% ipython --no-banner

In [1]: import numpy as np

In [2]: import numpy.linalg as la

In [3]: np.set_printoptions(precision=2, suppress=True, linewidth=200)

In [4]: rnd = lambda a: np.round(a, 2) + 0

In [5]: F = np.load("sample7.npy")

In [6]: F
Out[6]: 
array([[ 1., -2.,  0.,  0.,  0.,  0.,  0.,  0.],
       [-2.,  0., -2.,  0.,  0.,  0.,  0.,  0.],
       [ 0., -2., -3., -2.,  0.,  0.,  0.,  0.],
       [ 0.,  0., -2.,  0., -2.,  0.,  0.,  0.],
       [ 0.,  0.,  0., -2., -4., -2.,  0.,  0.],
       [ 0.,  0.,  0.,  0., -2.,  5., -2.,  0.],
       [ 0.,  0.,  0.,  0.,  0., -2.,  5., -2.],
       [ 0.,  0.,  0.,  0.,  0.,  0., -2.,  3.]])

In [7]: # symmetric, so the eigenvalues are real

In [8]: la.norm(F, axis=1).argmax()
Out[8]: np.int64(5)

In [9]: rnd(la.norm(F, axis=1))
Out[9]: array([2.24, 2.83, 4.12, 2.83, 4.9 , 5.74, 5.74, 3.61])

In [10]: rnd(la.norm(F, axis=0))
Out[10]: array([2.24, 2.83, 4.12, 2.83, 4.9 , 5.74, 5.74, 3.61])

In [11]: rnd(la.norm(F) ** 2 / la.norm(F, 2) ** 2)
Out[11]: np.float64(2.42)

In [12]: rnd(la.norm(F[1] - F[3]))
Out[12]: np.float64(2.83)

In [13]: w, evecs = la.eigh(F)

In [14]: x = np.array([6, 2, 3, 6, 3, 1, 6, 9])

In [15]: rnd(la.eigvalsh(F[1:, 1:]))
Out[15]: array([-5.57, -4.18,  0.31,  1.44,  1.97,  4.39,  7.63])

In [16]: x @ F @ x
Out[16]: np.float64(-67.0)

In [17]: x = np.array([2, 3, -3, 3, 1, 4, 0, 4])

In [18]: y = F @ x

In [19]: b, lr = np.zeros(8), 1 / la.norm(F, 2) ** 2

In [20]: for i in range(6):
    ...:     b -= lr * F.T @ (F @ b - y)
    ...:     if i % 1 == 0: print(i, round(la.norm(F @ b - y), 2))
    ...: 
0 12.34
1 10.3
2 9.2
3 8.47
4 7.91
5 7.46

In [21]: rnd(b)
Out[21]: array([-0.47,  0.82, -0.88,  1.75,  1.31,  3.32, -1.76,  1.59])

In [22]: rnd(la.cond(F))
Out[22]: np.float64(7.67)

In [23]: x = np.array([0, 2, 2, 2, 3, -2, 1, -3])

In [24]: y = F @ x

In [25]: y
Out[25]: array([ -4.,  -4., -14., -10., -12., -18.,  15., -11.])

In [26]: rnd(la.solve(F.T, F[2]))
Out[26]: array([0., 0., 1., 0., 0., 0., 0., 0.])

In [27]: rnd(la.solve(F, y + F[:, 3]))
Out[27]: array([ 0.,  2.,  2.,  3.,  3., -2.,  1., -3.])

In [28]: rnd(la.solve(F, y))
Out[28]: array([ 0.,  2.,  2.,  2.,  3., -2.,  1., -3.])

In [29]: rnd(la.solve(F, F[:, 1]))
Out[29]: array([0., 1., 0., 0., 0., 0., 0., 0.])

In [30]: rnd(la.solve(F, -3 * y))
Out[30]: array([ 0., -6., -6., -6., -9.,  6., -3.,  9.])

In [31]: rng = np.random.default_rng(915140)

In [32]: M2 = F + rng.integers(-2, 3, (8, 5)) @ rng.integers(-2, 3, (5, 8))

In [33]: M2
Out[33]: 
array([[  6.,  -4.,  -4.,  -6.,   2.,   7.,  -1.,   4.],
       [  5.,  -2.,   0.,  -8.,  -3.,  -4.,   6.,   3.],
       [ -6.,   4.,  -5.,   6.,   1.,   1.,  -5.,  -7.],
       [  0.,   2.,  -2.,  -2.,   0.,  -4.,   4.,  -2.],
       [ -4.,   1.,  -6.,  -3.,  -1.,  -2.,   4., -11.],
       [ -2.,   1.,  -7.,  -4.,   3.,   6.,   3.,  -9.],
       [  4.,  -1.,   1.,  -8.,  -3., -11.,  16.,  -7.],
       [ -6.,   5.,   4.,   9.,   0.,  -5.,  -5.,   1.]])

In [34]: np.abs(M2 - F).sum(axis=1)
Out[34]: array([31., 35., 36., 16., 30., 34., 42., 34.])
